$ python -q
>>> import numpy as np
>>> np.set_printoptions(precision=4, suppress=True, linewidth=100)
>>> def rnd(a):
...     return np.round(a, 4) + 0
... 
>>> m1 = np.load("case10.npy")
>>> print(m1)
[[0 3 4 2]
 [0 0 0 2]
 [0 0 0 1]
 [0 0 0 0]]
>>> print(rnd(np.linalg.norm(m1, 2) / np.linalg.norm(m1)))
0.9363
>>> print(np.argsort(-np.linalg.norm(m1, axis=0).round(6), kind="stable")[:3])
[2 1 3]
>>> print(np.linalg.matrix_rank(m1, rtol=0.1))
2
>>> print([round(float(x), 4) for x in np.linalg.svd(m1, compute_uv=False)[:3]])
[5.4595, 2.0479, 0.0]
>>> print(np.linalg.cond(m1) > 100)
True
>>> M = np.loadtxt("block14.csv", delimiter=",")
>>> print(rnd(M))
[[ 1.6413 -2.4962 -0.2736]
 [ 0.3846  2.9746 -0.0641]
 [-2.404   1.7493  0.4007]
 [ 1.587   2.5321 -0.2645]
 [ 0.7399 -2.9047 -0.1233]
 [-2.8466  0.8197  0.4744]
 [-2.6241  1.3866  0.4374]
 [ 2.8685 -0.7371 -0.4781]
 [-2.5254  1.5637  0.4209]
 [-0.0899 -2.9986  0.015 ]
 [ 1.4723  2.6023 -0.2454]
 [-2.8589  0.7744  0.4765]
 [ 0.4569 -2.964  -0.0761]]
>>> print(np.linalg.norm(M, axis=1).argmax())
9
>>> print(rnd(np.linalg.norm(M[3] - M[5])))
4.8099
>>> print(rnd(np.linalg.norm(M, 2)))
8.7353
>>> print(rnd(np.linalg.norm(M, axis=1)))
[3. 3. 3. 3. 3. 3. 3. 3. 3. 3. 3. 3. 3.]
>>> labels = M[:, 1] > np.median(M[:, 1])
>>> r0 = M[labels].mean(axis=0) - M[~labels].mean(axis=0)
>>> print(labels.astype(int))
[0 1 1 1 0 0 1 0 1 0 1 0 0]
>>> W1 = np.array([[1, 0, 2, 3], [2, 1, 1, 2], [0, 2, 1, 0]])
>>> b = np.array([1, 2, 0, 1])
>>> H = np.maximum(M @ W1 + b, 0)
>>> print((H > 0).astype(int))
[[0 0 1 1]
 [1 1 1 1]
 [1 1 0 0]
 [1 1 1 1]
 [0 0 0 0]
 [0 1 0 0]
 [1 1 0 0]
 [1 1 1 1]
 [1 1 0 0]
 [0 0 0 0]
 [1 1 1 1]
 [0 1 0 0]
 [0 0 0 0]]
>>> print(np.linalg.matrix_rank(H))
4
>>> print(rnd((H > 0).mean(axis=0)))
[0.5385 0.6923 0.3846 0.3846]
>>> W2 = np.array([[0, 0], [0, 1], [2, 0], [0, 0]])
>>> print((H @ W2).round(6).argmax(axis=1))
[0 0 1 0 0 1 1 0 1 0 0 1 0]
>>> D = np.linalg.norm(M[:, None] - M[None], axis=-1)
>>> print(rnd(np.linalg.norm(M, axis=1)))
[3. 3. 3. 3. 3. 3. 3. 3. 3. 3. 3. 3. 3.]
>>> print(np.unravel_index(D.round(6).argmax(), D.shape))
(np.int64(7), np.int64(11))
>>> print(rnd(D[:5, :5]))
[[0.     5.6172 5.9029 5.0286 1.0011]
 [5.6172 0.     3.0812 1.2968 5.8903]
 [5.9029 3.0812 0.     4.1211 5.6408]
 [5.0286 1.2968 4.1211 0.     5.5042]
 [1.0011 5.8903 5.6408 5.5042 0.    ]]
>>> print(np.linalg.lstsq(M[:-1].T, M[-1])[2])
2
>>> print(np.allclose(M[:-1].T @ np.linalg.lstsq(M[:-1].T, M[-1])[0], M[-1]))
True
>>> arr = np.loadtxt("m.csv", delimiter=",")
>>> print(arr)
[[ 0.01    0.5227  0.9232  0.6751 -0.5511 -0.8832]
 [-0.8455  0.0798  0.6411  0.9858  0.5227 -0.9988]
 [ 0.508  -0.6858 -0.8937 -0.9693 -0.1974  0.9693]
 [-0.8565  0.2165 -0.8455  0.9812  0.9716 -0.7014]
 [ 0.1974 -0.226   0.3627 -0.4777 -0.5581 -0.3627]
 [-0.917   0.5649 -0.7487  0.9973  0.9876 -0.8668]
 [-0.4777 -0.2543 -0.1586  0.585   0.3095 -0.8591]
 [ 0.9527 -0.2636  0.9154 -0.9977 -0.9936  0.9302]
 [ 0.1391 -0.2636  0.6169 -0.3714 -0.6911 -0.7739]
 [ 0.2355  0.3095  0.3799 -0.0599 -0.1974  0.3969]
 [-0.7398 -0.4621 -0.8538  0.7739  0.8455 -0.7857]
 [ 0.9748 -0.2729  0.7857 -0.9994 -0.9926  0.9954]
 [ 0.4854 -0.3185 -0.9104 -0.9138  0.3185  0.9929]
 [ 0.6911 -0.7114 -0.2449 -0.9852 -0.8643  0.7779]
 [-0.493  -0.6351 -0.3452  0.1974  0.05   -0.9379]
 [ 0.9611  0.8337  0.9993 -0.9391 -0.9975  0.5299]
 [-0.8643  0.8455 -0.0699  0.9984  0.9767 -0.821 ]
 [ 0.3969 -0.5005 -0.1974 -0.8692 -0.598   0.4382]
 [ 0.9366 -0.4621  0.1096 -0.9984 -0.9595  0.995 ]
 [-0.3627 -0.7487 -0.664  -0.3627  0.03   -0.7857]
 [ 0.1877 -0.0898 -0.2636 -0.4462 -0.05    0.585 ]
 [ 0.8275 -0.5441  0.2729 -0.9908 -0.9366  0.8917]
 [ 0.881  -0.6044  0.4301 -0.996  -0.9693  0.9069]
 [ 0.537  -0.7895 -0.8617 -0.982  -0.4854  0.9316]
 [ 0.4219  0.2165  0.05   -0.537  -0.2165  0.8426]]
>>> Ac = arr - arr.mean(axis=0)
>>> vecs = np.linalg.svd(Ac)[2][:3]
>>> M2 = Ac - Ac @ vecs.T @ vecs
>>> print(rnd(np.cov(Ac @ vecs.T, rowvar=False)))
[[2.0373 0.     0.    ]
 [0.     0.5452 0.    ]
 [0.     0.     0.2164]]
>>> print(rnd(np.linalg.norm(M2) / np.linalg.norm(Ac)))
0.1512
>>> A = np.loadtxt("x.csv", delimiter=",")
>>> print(A)
[[-2.  1.  0.  0.  0.  0.]
 [ 0. -2.  1.  0.  0.  0.]
 [ 0.  0. -2.  1.  0.  0.]
 [ 0.  0.  0. -2.  1.  0.]
 [ 0.  0.  0.  0. -2.  1.]
 [ 0.  0.  0.  0.  0. -2.]]
>>> rng = np.random.default_rng(8190)
>>> labels = rng.permutation(6)
>>> print(labels)
[2 4 5 1 3 0]
>>> M2 = A[labels][:, labels]
>>> print(M2)
[[-2.  0.  0.  0.  1.  0.]
 [ 0. -2.  1.  0.  0.  0.]
 [ 0.  0. -2.  0.  0.  0.]
 [ 1.  0.  0. -2.  0.  0.]
 [ 0.  1.  0.  0. -2.  0.]
 [ 0.  0.  0.  1.  0. -2.]]
>>> print(np.diag(M2))
[-2. -2. -2. -2. -2. -2.]
>>> print(rnd(np.sort(np.abs(np.linalg.eigvals(M2)))))
[2. 2. 2. 2. 2. 2.]
>>> print(np.trace(M2))
-12.0
>>> print(rnd(np.linalg.norm(M2) ** 2 / np.linalg.norm(M2, 2) ** 2))
3.3861
>>> print(rnd(np.linalg.norm(M2[0] - M2[5])))
3.1623
>>> print(M2[0] @ M2[5])
0.0
>>> print(rnd(np.linalg.norm(M2, 2)))
2.9265
